$ python -q
>>> import numpy as np
>>> np.set_printoptions(precision=1, suppress=True, linewidth=120)
>>> f = np.array([0, 2, 1, 0])
>>> rng = np.random.default_rng(66501)
>>> X = np.outer(rng.normal(size=21), f) + 0.3 * rng.normal(size=(21, 4))
>>> X.round(1) + 0
array([[ 0.1, -1.9, -0.6, -0.5],
       [ 0.1,  4.4,  2.5, -0.3],
       [-0.1, -3.2, -2. ,  0.6],
       [ 0. ,  0.9,  0.1, -0.2],
       [ 0.1,  0. ,  0. ,  0.3],
       [ 0.5,  2.9,  1.2,  0.2],
       [ 0.3, -0.7, -0.8, -0.5],
       [-0.1, -0.5, -0.2,  0.3],
       [ 0.6,  2.1,  1.1, -0.2],
       [ 0.1, -3.1, -1.5, -0.1],
       [ 0.1, -2.2, -1.3,  0.4],
       [ 0. ,  1.3,  0.6, -0.3],
       [-0.2,  2.5,  0.7, -0.2],
       [ 0.7, -2. , -1.3,  0.2],
       [-0.6, -0.4, -0.5,  0.1],
       [ 0.1, -2.2, -1.7,  0.1],
       [ 0.2,  0.5,  0.2, -0.2],
       [ 0.2,  4.1,  2.3, -0.1],
       [-0.2,  0.6,  0.5, -0.1],
       [ 0.3, -1.7, -1.2,  0.3],
       [ 0.1,  2.3,  0.9,  0. ]])
>>> cent = X[[20, 1]].astype(float)
>>> for _ in range(3):
...     z = np.linalg.norm(X[:, None] - cent, axis=-1).argmin(axis=1)
...     cent = np.array([X[z == j].mean(axis=0) for j in range(2)])
... 
>>> z
array([0, 1, 0, 0, 0, 1, 0, 0, 1, 0, 0, 1, 1, 0, 0, 0, 0, 1, 0, 0, 1])
>>> np.bincount(z)
array([14,  7])
>>> w1 = np.array([[-2, -2, -1, 3, 0],
...     [-2, -1, 0, -3, -2],
...     [-3, 1, 1, 0, -3],
...     [-1, 0, 1, -2, 3]])
>>> beta = np.array([9, 8, -4, 7, -3])
>>> act = np.maximum(X @ w1 + beta, 0)
>>> (act > 0).mean(axis=0)
array([0.9, 1. , 0. , 0.8, 0.3])
>>> cent = np.array([[3, 2, 2], [1, 3, 4], [-2, -5, -4], [3, 3, 0], [3, -4, -5]])
>>> (act @ cent).round(6).argmax(axis=1)
array([0, 2, 0, 1, 1, 2, 1, 1, 1, 0, 0, 1, 2, 0, 1, 0, 1, 2, 1, 0, 2])
>>> out = X / np.sqrt((X ** 2).mean(axis=1, keepdims=True))
>>> np.round(X - X.mean(axis=1, keepdims=True), 1) + 0
array([[ 0.8, -1.2,  0.2,  0.2],
       [-1.6,  2.7,  0.8, -2. ],
       [ 1.1, -2. , -0.8,  1.7],
       [-0.2,  0.7, -0.1, -0.4],
       [ 0. , -0.1, -0.1,  0.2],
       [-0.7,  1.7,  0. , -1. ],
       [ 0.8, -0.3, -0.3, -0.1],
       [ 0. , -0.4,  0. ,  0.4],
       [-0.3,  1.2,  0.2, -1.1],
       [ 1.3, -2. , -0.4,  1. ],
       [ 0.9, -1.5, -0.5,  1.1],
       [-0.4,  0.9,  0.2, -0.7],
       [-1. ,  1.8,  0. , -0.9],
       [ 1.3, -1.4, -0.7,  0.8],
       [-0.3, -0.1, -0.1,  0.5],
       [ 1. , -1.3, -0.8,  1. ],
       [ 0. ,  0.3,  0. , -0.4],
       [-1.4,  2.5,  0.6, -1.7],
       [-0.4,  0.4,  0.3, -0.3],
       [ 0.9, -1.1, -0.6,  0.9],
       [-0.7,  1.4,  0.1, -0.8]])
>>> print(out[5])
[0.3 1.8 0.7 0.1]
>>> np.linalg.matrix_rank(X - X.mean(axis=1, keepdims=True))
np.int64(3)
>>> np.linalg.matrix_rank(out) == np.linalg.matrix_rank(X)
np.True_
>>> G = np.cov(X, rowvar=False)
>>> np.argsort(-X.std(axis=0).round(6), kind="stable")
array([1, 2, 3, 0])
>>> np.round(np.linalg.eigvalsh(G)[::-1], 1) + 0
array([6.8, 0.1, 0.1, 0. ])
>>> print(np.round(np.corrcoef(X.T), 1) + 0)
[[ 1.   0.1  0.  -0.1]
 [ 0.1  1.   1.  -0.4]
 [ 0.   1.   1.  -0.4]
 [-0.1 -0.4 -0.4  1. ]]
>>> G.round(1) + 0
array([[ 0.1,  0. ,  0. ,  0. ],
       [ 0. ,  5.2,  2.8, -0.2],
       [ 0. ,  2.8,  1.6, -0.2],
       [ 0. , -0.2, -0.2,  0.1]])
>>> print(G.shape)
(4, 4)
>>> np.argwhere(np.triu(np.abs(np.corrcoef(X.T)) > 0.8, 1))
array([[1, 2]])
